% ipython --no-banner

In [1]: import numpy as np

In [2]: np.set_printoptions(precision=1, suppress=True, linewidth=100)

In [3]: K = np.loadtxt("test5.csv", delimiter=",")

In [4]: K
Out[4]: 
array([[ 16.,  -1.,  -8.,  -3.,   5.,  -6.,  -7.],
       [ -1.,   4.,   3.,  -1., -13.,  -5.,   3.],
       [ -8.,   3.,   0.,   1.,  -1.,   0.,   8.],
       [ -3.,  -1.,   1.,   0., -13.,   1.,  18.],
       [  5., -13.,  -1., -13., -14.,  13.,   5.],
       [ -6.,  -5.,   0.,   1.,  13.,  14.,   8.],
       [ -7.,   3.,   8.,  18.,   5.,   8., -14.]])

In [5]: # symmetric, so the eigenvalues are real

In [6]: f = np.array([3, 0, 0])

In [7]: np.cross(K[4, :3], K[6, :3])
Out[7]: array([-101.,  -33.,  -76.])

In [8]: rng = np.random.default_rng(8296)

In [9]: m1 = np.array([[0, -1, 2, -1, -2, 1],
   ...:     [0, -2, 0, 0, 2, 2],
   ...:     [-1, 0, -1, -1, 0, 1],
   ...:     [0, -2, -2, 1, 0, 0],
   ...:     [0, 0, 1, 1, 1, 2],
   ...:     [2, 1, 1, 2, 2, -2],
   ...:     [1, -1, 2, 0, -2, 0],
   ...:     [2, -1, -2, 0, -1, 2],
   ...:     [0, -1, 0, 1, -2, -2]]) * (rng.random((9, 6)) < 0.3)

In [10]: m1
Out[10]: 
array([[ 0,  0,  0,  0,  0,  0],
       [ 0,  0,  0,  0,  0,  0],
       [ 0,  0, -1,  0,  0,  1],
       [ 0, -2, -2,  0,  0,  0],
       [ 0,  0,  1,  0,  0,  2],
       [ 0,  0,  0,  2,  0,  0],
       [ 0,  0,  2,  0,  0,  0],
       [ 0,  0, -2,  0, -1,  2],
       [ 0, -1,  0,  0,  0,  0]])

In [11]: def softmax(z):
    ...:     e = np.exp(z - z.max(axis=-1, keepdims=True))
    ...:     return e / e.sum(axis=-1, keepdims=True)
    ...: 

In [12]: softmax(m1).sum(axis=1)
Out[12]: array([1., 1., 1., 1., 1., 1., 1., 1., 1.])

In [13]: np.round(softmax(m1[3]), 1) + 0
Out[13]: array([0.2, 0. , 0. , 0.2, 0.2, 0.2])

In [14]: att = m1 @ m1.T / np.sqrt(6)

In [15]: np.round(softmax(att + np.triu(np.full(att.shape, -np.inf), 1)), 1) + 0
Out[15]: 
array([[1. , 0. , 0. , 0. , 0. , 0. , 0. , 0. , 0. ],
       [0.5, 0.5, 0. , 0. , 0. , 0. , 0. , 0. , 0. ],
       [0.2, 0.2, 0.5, 0. , 0. , 0. , 0. , 0. , 0. ],
       [0. , 0. , 0.1, 0.9, 0. , 0. , 0. , 0. , 0. ],
       [0.1, 0.1, 0.1, 0. , 0.7, 0. , 0. , 0. , 0. ],
       [0.1, 0.1, 0.1, 0.1, 0.1, 0.5, 0. , 0. , 0. ],
       [0.1, 0.1, 0. , 0. , 0.2, 0.1, 0.5, 0. , 0. ],
       [0. , 0. , 0.1, 0.1, 0. , 0. , 0. , 0.7, 0. ],
       [0.1, 0.1, 0.1, 0.2, 0.1, 0.1, 0.1, 0.1, 0.1]])

In [16]: softmax(att)[3] @ m1
Out[16]: array([ 0. , -1.4, -1.6,  0.1, -0.1,  0.3])

In [17]: np.round(m1 @ np.linalg.pinv(m1) @ m1, 1) + 0
Out[17]: 
array([[ 0.,  0.,  0.,  0.,  0.,  0.],
       [ 0.,  0.,  0.,  0.,  0.,  0.],
       [ 0.,  0., -1.,  0.,  0.,  1.],
       [ 0., -2., -2.,  0.,  0.,  0.],
       [ 0.,  0.,  1.,  0.,  0.,  2.],
       [ 0.,  0.,  0.,  2.,  0.,  0.],
       [ 0.,  0.,  2.,  0.,  0.,  0.],
       [ 0.,  0., -2.,  0., -1.,  2.],
       [ 0., -1.,  0.,  0.,  0.,  0.]])

In [18]: print(round(np.trace(np.linalg.pinv(m1) @ m1), 1))
5.0

In [19]: print(np.abs(np.diag(np.linalg.qr(m1)[1])) > 1e-9)
[False  True  True  True  True  True]

In [20]: mat = np.load("run6.npy")

In [21]: print(mat)
[[-40.5  17.8  18.5  -6.8  -7.1  10.7]
 [-41.4  17.3  19.7  -9.2  -9.7  11.1]
 [-41.5  15.7  20.1  -8.3  -7.7   9.7]
 [-41.8  19.9  19.5  -8.8  -7.7   9.6]
 [-40.9  18.4  18.6  -8.   -7.5  13.1]
 [-40.7  16.5  18.6  -7.3  -8.4  10.9]
 [ -7.    0.   32.9  -2.3 -13.9 -19.1]
 [ -9.3  -1.4  32.   -1.2 -16.1 -21.3]
 [ -7.4  -0.7  32.3  -1.1 -12.1 -20.7]
 [ -9.1  -1.   33.8  -2.2 -13.7 -21.8]
 [-42.7  16.9  21.8  -8.5  -7.9  10.4]
 [-42.5  16.5  20.6  -6.9  -8.6   8.6]
 [ -8.3  -0.8  30.   -2.2 -14.9 -18.6]
 [ -8.5   0.5  33.4  -3.2 -12.  -19.6]
 [ -8.2   0.5  32.1  -1.9 -13.8 -18. ]
 [ -7.9   0.1  32.1  -3.  -15.1 -21.7]
 [ -6.1   0.1  33.4  -1.8 -15.6 -19.5]
 [-42.3  16.3  21.   -8.5  -8.6   9.8]
 [-41.9  18.5  20.1  -9.8  -9.4   8.5]]

In [22]: z = mat[:, 1] > np.median(mat[:, 1])

In [23]: f = mat[z].mean(axis=0) - mat[~z].mean(axis=0)

In [24]: print(np.round((((mat - mat.mean(axis=0)) @ f > 0) == z).mean(), 1))
0.9

In [25]: ((mat - mat.mean(axis=0)) @ f > 0).astype(int)
Out[25]: array([1, 1, 1, 1, 1, 1, 0, 0, 0, 0, 1, 1, 0, 0, 0, 0, 0, 1, 1])

In [26]: gram = np.cov(mat, rowvar=False)

In [27]: np.linalg.eigvalsh(gram)[::-1]
Out[27]: array([682.9,   2.2,   1.3,   1.1,   0.7,   0.3])

In [28]: np.argsort(-mat.std(axis=0).round(6), kind="stable")
Out[28]: array([0, 5, 1, 2, 3, 4])

In [29]: print(gram.shape)
(6, 6)

In [30]: left, s, Vt = np.linalg.svd(mat, full_matrices=False)

In [31]: np.allclose(left * s @ Vt, mat)
Out[31]: True

In [32]: s
Out[32]: array([177. , 104.5,   5. ,   4.7,   4.1,   2.9])

In [33]: np.round(left.T @ mat @ Vt.T, 1) + 0
Out[33]: 
array([[177. ,   0. ,   0. ,   0. ,   0. ,   0. ],
       [  0. , 104.5,   0. ,   0. ,   0. ,   0. ],
       [  0. ,   0. ,   5. ,   0. ,   0. ,   0. ],
       [  0. ,   0. ,   0. ,   4.7,   0. ,   0. ],
       [  0. ,   0. ,   0. ,   0. ,   4.1,   0. ],
       [  0. ,   0. ,   0. ,   0. ,   0. ,   2.9]])

In [34]: left.shape, s.shape, Vt.shape
Out[34]: ((19, 6), (6,), (6, 6))

In [35]: round(float(np.sqrt((s ** 2).sum())), 1), round(np.linalg.norm(mat), 1)
Out[35]: (205.7, np.float64(205.7))

In [36]: (s > 1e-8).sum()
Out[36]: np.int64(6)

In [37]: print(np.round(s / s[0], 1) + 0)
[1.  0.6 0.  0.  0.  0. ]

In [38]: np.round(Vt @ Vt.T, 1) + 0
Out[38]: 
array([[1., 0., 0., 0., 0., 0.],
       [0., 1., 0., 0., 0., 0.],
       [0., 0., 1., 0., 0., 0.],
       [0., 0., 0., 1., 0., 0.],
       [0., 0., 0., 0., 1., 0.],
       [0., 0., 0., 0., 0., 1.]])
